$ python -q
>>> import numpy as np
>>> import numpy.linalg as la
>>> np.set_printoptions(precision=2, suppress=True, linewidth=100)
>>> A = np.load("out17.npy")
>>> print(A)
[[-3  3  2 -2  3 -1 -1  3 -3  1  3  1  1]
 [-6  1  3  1 -2  3 -2 -2  0  2  3  2  3]
 [-3  0  0  1 -1  3  3 -2  3 -2  1  1  2]
 [-3  0  1 -1 -3 -1 -1  2 -2  2  0  1  3]
 [-9  2  0  0 -2  1  3  2  1 -1  3  3  0]
 [ 0  1  0 -1 -3 -2  0  2  2  3 -1  0  1]
 [-9 -2 -2 -3 -2 -1 -3  2 -3  3 -3  3  2]
 [-3 -2  3  1  3  2 -1  0  1 -1 -1  1  0]
 [ 0 -1 -2  0  2  3  3  2 -1  3  0  0  0]
 [ 0 -1 -3 -3 -1  0  3 -1  2 -1 -1  0 -3]
 [ 3 -3  3  1  1 -1  1 -3  3 -2  2 -1 -1]]
>>> w1 = np.array([[1, -5, 2, 1, -5, -6],
...     [4, -5, 8, -6, 6, -5],
...     [9, -8, -2, -5, -6, 3],
...     [5, -8, -7, -7, 5, 3],
...     [-9, 6, -1, 8, -4, -4],
...     [1, -6, 1, 8, -2, -7],
...     [-4, -5, 6, -6, -7, 5],
...     [-2, -5, -2, 4, -5, 6],
...     [-9, 8, -1, -1, -4, 3],
...     [6, 4, 9, 1, 1, 0],
...     [-2, 0, 9, -3, -3, -7],
...     [7, -1, -3, -1, -4, 9],
...     [3, -4, -4, 1, 6, 6]])
>>> beta = np.array([2, 3, 3, 1, 0, 0])
>>> act = np.maximum(A @ w1 + beta, 0)
>>> (act > 0).mean(axis=0)
array([0.55, 0.45, 0.55, 0.45, 0.45, 0.64])
>>> (act > 0).astype(int)
array([[1, 0, 1, 1, 0, 0],
       [1, 0, 1, 0, 1, 1],
       [0, 0, 0, 0, 0, 1],
       [1, 0, 0, 0, 1, 1],
       [1, 0, 1, 0, 1, 1],
       [1, 1, 1, 0, 1, 1],
       [1, 1, 0, 1, 1, 1],
       [0, 1, 0, 1, 0, 1],
       [0, 0, 1, 1, 0, 0],
       [0, 1, 1, 1, 0, 0],
       [0, 1, 0, 0, 0, 0]])
>>> act
array([[ 26,   0,  47,  13,   0,   0],
       [ 94,   0,  10,   0,  52,  23],
       [  0,   0,   0,   0,   0,  30],
       [ 75,   0,   0,   0,  39,  65],
       [  4,   0,  26,   0,   6,  81],
       [ 27,  14,  27,   0,  11,  49],
       [ 55,  74,   0,  51,  75, 112],
       [  0,  10,   0,  34,   0,  28],
       [  0,   0,  42,  51,   0,   0],
       [  0,  64,  35,  10,   0,   0],
       [  0,  14,   0,   0,   0,   0]])
>>> basis = np.array([[3, 0, 5], [2, 0, 0], [5, 2, 2], [0, 4, 4], [4, 3, 1], [5, 3, 3]])
>>> act @ basis
array([[ 313,  146,  276],
       [ 655,  245,  611],
       [ 150,   90,   90],
       [ 706,  312,  609],
       [ 571,  313,  321],
       [ 533,  234,  347],
       [1173,  765,  890],
       [ 160,  220,  220],
       [ 210,  288,  288],
       [ 303,  110,  110],
       [  28,    0,    0]])
>>> w1 @ basis
array([[-47, -25, -10],
       [ 41,  -5,   3],
       [ -8, -33,  24],
       [ -1, -18,  -3],
       [-56,   6, -31],
       [-47,   7,  16],
       [  5, -18, -24],
       [-16,  15,  15],
       [-17,  -9, -46],
       [ 75,  25,  53],
       [ -8, -24, -28],
       [ 33,   5,  48],
       [ 35,  32,  35]])
